$ python -q
>>> import numpy as np
>>> np.set_printoptions(precision=3, suppress=True, linewidth=120, floatmode="fixed")
>>> K = np.loadtxt("block4.csv", delimiter=",")
>>> K
array([[ 1.000, -2.000,  4.000, -8.000],
       [ 1.000, -1.000,  1.000, -1.000],
       [ 1.000,  0.000,  0.000,  0.000]])
>>> # row 0 is much longer than the rest
>>> Uu, sig, vt = np.linalg.svd(K, full_matrices=False)
>>> np.cumsum(sig ** 2) / np.sum(sig ** 2)
array([0.974, 0.996, 1.000])
>>> np.round(Uu.T @ K @ vt.T, 3) + 0
array([[9.365, 0.000, 0.000],
       [0.000, 1.404, 0.000],
       [0.000, 0.000, 0.569]])
>>> np.round(vt @ vt.T, 3) + 0
array([[1.000, 0.000, 0.000],
       [0.000, 1.000, 0.000],
       [0.000, 0.000, 1.000]])
>>> np.abs(vt[0])
array([0.125, 0.229, 0.439, 0.860])
>>> Y = K[0, 0] * K[1:] - np.outer(K[1:, 0], K[0])
>>> Y
array([[ 0.000,  1.000, -3.000,  7.000],
       [ 0.000,  2.000, -4.000,  8.000]])
>>> K[:, 0] / K[0, 0]
array([1.000, 1.000, 1.000])
>>> mat = np.load("a.npy")
>>> mat
array([[ 0.597, -0.565,  0.403,  0.403],
       [-0.565,  0.210,  0.565,  0.565],
       [ 0.403,  0.565,  0.597, -0.403],
       [ 0.403,  0.565, -0.403,  0.597]])
>>> # orthonormal columns
>>> np.round(np.linalg.eigvalsh(mat).min(), 3)
np.float64(-1.0)
>>> hat = np.triu(np.array([[0, 0, -3, 1], [-1, -1, -1, 3], [3, 1, -3, -2], [-2, 1, -1, -1]]), 1) + np.eye(4)
>>> Y = hat @ mat @ np.linalg.inv(hat)
>>> np.round(np.linalg.det(Y), 3)
np.float64(-1.0)
>>> np.round(np.trace(Y), 3), np.trace(mat)
(np.float64(2.0), np.float64(2.0))
>>> np.linalg.matrix_rank(Y)
np.int64(4)
>>> Y = mat / np.linalg.norm(mat, axis=1, keepdims=True)
>>> cov = Y @ Y.T
>>> cov.round(3) + 0
array([[1.000, 0.000, 0.000, 0.000],
       [0.000, 1.000, 0.000, 0.000],
       [0.000, 0.000, 1.000, 0.000],
       [0.000, 0.000, 0.000, 1.000]])
>>> np.linalg.norm(Y, axis=1)
array([1.000, 1.000, 1.000, 1.000])
>>> np.degrees(np.arccos(np.clip(cov[3, 0], -1, 1)))
np.float64(90.0)
>>> np.argwhere(np.triu(np.abs(cov) > 0.95, 1))
array([], shape=(0, 2), dtype=int64)
>>> cov[3].round(3) + 0
array([0.000, 0.000, 0.000, 1.000])
>>> (np.abs(cov) > 0.9).astype(int)
array([[1, 0, 0, 0],
       [0, 1, 0, 0],
       [0, 0, 1, 0],
       [0, 0, 0, 1]])
